% python3 -q
>>> import numpy as np
>>> from numpy import linalg as LA
>>> np.set_printoptions(precision=2, suppress=True, linewidth=120)
>>> rng = np.random.default_rng(63)
>>> M = np.eye(2, dtype=int)[rng.permutation(2)]
>>> M
array([[0, 1],
       [1, 0]])
>>> # symmetric
>>> x = np.array([0, 2])
>>> np.sort(np.abs(np.degrees(np.angle(LA.eigvals(M)))))
array([  0., 180.])
>>> M.T @ (M @ x)
array([0, 2])
>>> 2 - LA.matrix_rank(M - np.eye(2), tol=1e-8)
np.int64(1)
>>> LA.inv(M)
array([[0., 1.],
       [1., 0.]])
>>> q, Rm = LA.qr(M)
>>> abs(Rm[0, 0]), np.round(LA.norm(M[:, 0]), 2)
(np.float64(1.0), np.float64(1.0))
>>> q.T @ q
array([[1., 0.],
       [0., 1.]])
>>> np.allclose(Rm.T @ Rm, M.T @ M)
True
>>> np.trace(q @ q.T)
np.float64(2.0)
>>> Rm
array([[-1.,  0.],
       [ 0., -1.]])
>>> q
array([[ 0., -1.],
       [-1.,  0.]])
>>> q @ Rm
array([[0., 1.],
       [1., 0.]])
>>> np.abs(np.diag(Rm))
array([1., 1.])
>>> np.argwhere(np.triu(M))
array([[0, 1]])
>>> low = np.diag(M.sum(axis=1)) - M
>>> low
array([[ 1, -1],
       [-1,  1]])
>>> Y = LA.inv(M)
>>> LA.inv(Y)
array([[0., 1.],
       [1., 0.]])
>>> Y
array([[0., 1.],
       [1., 0.]])
>>> def softmax(z):
...     e = np.exp(z - z.max(axis=-1, keepdims=True))
...     return e / e.sum(axis=-1, keepdims=True)
... 
>>> np.round(softmax(10 * M[1]), 2) + 0
array([1., 0.])
>>> scores = M @ M.T / np.sqrt(2)
>>> softmax(scores)
array([[0.67, 0.33],
       [0.33, 0.67]])
>>> softmax(scores).round(6).argmax(axis=1)
array([0, 1])
>>> u = np.array([3, 0, 3]) + 0.5
>>> E = np.outer(u, u) / (u @ u)
>>> E
array([[0.49, 0.07, 0.49],
       [0.07, 0.01, 0.07],
       [0.49, 0.07, 0.49]])
>>> # equal to its transpose
>>> u = np.array([5, 1])
>>> Y = M + np.outer(u, np.eye(2)[0])
>>> LA.matrix_rank(Y - M)
np.int64(1)
